>>> import numpy as np
>>> from numpy import linalg as LA
>>> np.set_printoptions(precision=3, suppress=True, linewidth=200, floatmode="fixed")
>>> tidy = lambda a: np.round(a, 3) + 0
>>> M = np.array([[1, 3, 3, 0],
...     [1, 5, 6, 0],
...     [2, 6, 6, 1],
...     [2, 8, 8, 1],
...     [5, 10, 8, 2],
...     [5, 13, 11, 2],
...     [6, 13, 14, 4],
...     [6, 14, 17, 7],
...     [8, 14, 17, 8],
...     [9, 17, 19, 9],
...     [11, 20, 22, 12]])
>>> cen = (M - M.mean(axis=0)) / M.std(axis=0)
>>> np.argwhere(np.abs(cen) > 2)
array([], shape=(0, 2), dtype=int64)
>>> tidy(cen.std(axis=0))
array([1.000, 1.000, 1.000, 1.000])
>>> coef = LA.lstsq(np.delete(cen, 1, axis=1), cen[:, 1])[0]
>>> tidy(coef)
array([ 0.735,  0.891, -0.645])
>>> np.abs(coef).argmax()
np.int64(1)
>>> out = np.c_[M[:, :2] @ np.array([[-3, -3], [-2, -2]]), np.array([-1, 3, 3, 1, 0, 1, 3, -3, -3, -1, -2])]
>>> out
array([[ -9,  -9,  -1],
       [-13, -13,   3],
       [-18, -18,   3],
       [-22, -22,   1],
       [-35, -35,   0],
       [-41, -41,   1],
       [-44, -44,   3],
       [-46, -46,  -3],
       [-52, -52,  -3],
       [-61, -61,  -1],
       [-73, -73,  -2]])
>>> print(tidy(LA.norm(LA.qr(M)[0].T @ out, axis=0) ** 2 / ((out ** 2).sum(axis=0) + 1e-12)))
[1.000 1.000 0.539]
>>> LA.matrix_rank(out)
np.int64(2)
>>> idx = out[:, 0] > np.median(out[:, 0])
>>> u = out[idx].mean(axis=0) - out[~idx].mean(axis=0)
>>> print((((out - out.mean(axis=0)) @ u > 0) == idx).mean())
1.0
>>> tidy(LA.svd(M, compute_uv=False))
array([65.601,  6.945,  3.318,  1.121])
>>> M - M[0]
array([[ 0,  0,  0,  0],
       [ 0,  2,  3,  0],
       [ 1,  3,  3,  1],
       [ 1,  5,  5,  1],
       [ 4,  7,  5,  2],
       [ 4, 10,  8,  2],
       [ 5, 10, 11,  4],
       [ 5, 11, 14,  7],
       [ 7, 11, 14,  8],
       [ 8, 14, 16,  9],
       [10, 17, 19, 12]])
>>> M.sum(axis=1)
array([ 7, 12, 15, 19, 25, 31, 37, 44, 47, 54, 65])
>>> np.unravel_index(np.abs(M).argmax(), M.shape)
(np.int64(10), np.int64(2))
>>> M.shape
(11, 4)
>>> np.count_nonzero(M)
np.int64(42)
>>> LA.matrix_rank(M)
np.int64(4)
>>> out = np.array([[4, 3, 1, 3, 4, -5],
...     [0, 4, -1, 1, 4, 1],
...     [-2, 0, -2, 5, -3, -2],
...     [-5, 1, 1, -3, 4, 4],
...     [5, 3, 0, 4, 4, 3],
...     [-5, 3, 0, -4, 2, 0]])
>>> mat = np.triu(out, 1)
>>> mat
array([[ 0,  3,  1,  3,  4, -5],
       [ 0,  0, -1,  1,  4,  1],
       [ 0,  0,  0,  5, -3, -2],
       [ 0,  0,  0,  0,  4,  4],
       [ 0,  0,  0,  0,  0,  3],
       [ 0,  0,  0,  0,  0,  0]])
>>> # triangular, det is the product of the diagonal
>>> tidy(np.sort(LA.eigvals(mat)))
array([0.000, 0.000, 0.000, 0.000, 0.000, 0.000])
>>> print(np.prod(np.diag(mat)), tidy(LA.det(mat)))
0 0.0
>>> print([int(LA.matrix_rank(LA.matrix_power(mat, p))) for p in range(1, 7)])
[5, 4, 3, 2, 1, 0]
>>> rk = LA.matrix_rank(mat)
>>> rk
np.int64(5)
>>> N = LA.svd(mat)[2][rk:].T
>>> N.shape
(6, 1)
>>> np.allclose(mat @ N, 0)
True
>>> mat @ N
array([[0.000],
       [0.000],
       [0.000],
       [0.000],
       [0.000],
       [0.000]])
>>> print(N[:, 0] / N[np.abs(N[:, 0]).round(6).argmax(), 0])
[ 1.000 -0.000 -0.000 -0.000 -0.000 -0.000]
>>> [int(LA.matrix_rank(np.delete(mat, i, axis=0))) for i in range(6)]
[4, 4, 4, 4, 4, 5]
